% ipython --no-banner

In [1]: import numpy as np

In [2]: np.set_printoptions(precision=1, suppress=True, linewidth=160)

In [3]: def rnd(a):
   ...:     return np.round(a, 1) + 0
   ...: 

In [4]: mat = np.load("w.npy")

In [5]: rnd(mat)
Out[5]: 
array([[ 0.9, -0.5],
       [-0.5, -0.9]])

In [6]: # equal to its transpose

In [7]: def softmax(z):
   ...:     e = np.exp(z - z.max(axis=-1, keepdims=True))
   ...:     return e / e.sum(axis=-1, keepdims=True)
   ...: 

In [8]: rnd(softmax(mat[0]))
Out[8]: array([0.8, 0.2])

In [9]: S = mat @ mat.T / np.sqrt(2)

In [10]: softmax(S).round(6).argmax(axis=1)
Out[10]: array([0, 1])

In [11]: rnd(softmax(S + np.triu(np.full(S.shape, -np.inf), 1)))
Out[11]: 
array([[1. , 0. ],
       [0.3, 0.7]])

In [12]: rnd(softmax(S))
Out[12]: 
array([[0.7, 0.3],
       [0.3, 0.7]])

In [13]: K = np.load("a.npy")

In [14]: K
Out[14]: 
array([[ 0,  4,  0,  0],
       [ 0, -3,  5,  0],
       [ 0,  0,  0,  0]])

In [15]: np.linalg.matrix_rank(K, rtol=0.1)
Out[15]: np.int64(2)

In [16]: np.argsort(-np.linalg.norm(K, axis=0).round(6), kind="stable")[:3]
Out[16]: array([1, 2, 0])

In [17]: f = np.array([1, 0])

In [18]: np.polyval(f, K[1])
Out[18]: array([ 0, -3,  5,  0])

In [19]: np.cross(K[1, :3], K[2, :3])
Out[19]: array([0, 0, 0])

In [20]: np.array([np.convolve(row, f, "same") for row in K])
Out[20]: 
array([[ 0,  4,  0,  0],
       [ 0, -3,  5,  0],
       [ 0,  0,  0,  0]])

In [21]: np.convolve(K[1], f)
Out[21]: array([ 0, -3,  5,  0,  0])

In [22]: np.correlate(K[1], K[2], "full")
Out[22]: array([0, 0, 0, 0, 0, 0, 0])

In [23]: data = np.loadtxt("arr.csv", delimiter=",")

In [24]: data
Out[24]: 
array([[ 8.,  2.,  7.,  9.,  2.],
       [ 2.,  6.,  4.,  5.,  6.],
       [ 7.,  4., 10.,  7.,  8.],
       [ 9.,  5.,  7.,  4.,  4.],
       [ 2.,  6.,  8.,  4.,  0.]])

In [25]: rnd(np.linalg.eigvalsh(data).min())
Out[25]: np.float64(-5.8)

In [26]: np.all(np.linalg.eigvalsh(data) > 0)
Out[26]: np.False_

In [27]: rng = np.random.default_rng(26)

In [28]: labels = rng.permutation(2)

In [29]: labels
Out[29]: array([1, 0])

In [30]: Y = mat[labels][:, labels]

In [31]: np.trace(Y)
Out[31]: np.float64(0.0)

In [32]: np.allclose(Y, mat)
Out[32]: False

In [33]: vals, V = np.linalg.eigh(data)

In [34]: rnd(vals)
Out[34]: array([-5.8, -4. ,  2.9,  6.6, 28.3])

In [35]: np.unique(vals.round(6) + 0, return_counts=True)[1]
Out[35]: array([1, 1, 1, 1, 1])

In [36]: rnd(V @ np.diag(vals) @ V.T)
Out[36]: 
array([[ 8.,  2.,  7.,  9.,  2.],
       [ 2.,  6.,  4.,  5.,  6.],
       [ 7.,  4., 10.,  7.,  8.],
       [ 9.,  5.,  7.,  4.,  4.],
       [ 2.,  6.,  8.,  4.,  0.]])

In [37]: np.abs(V[:, -1]).round(6).argmax()
Out[37]: np.int64(2)
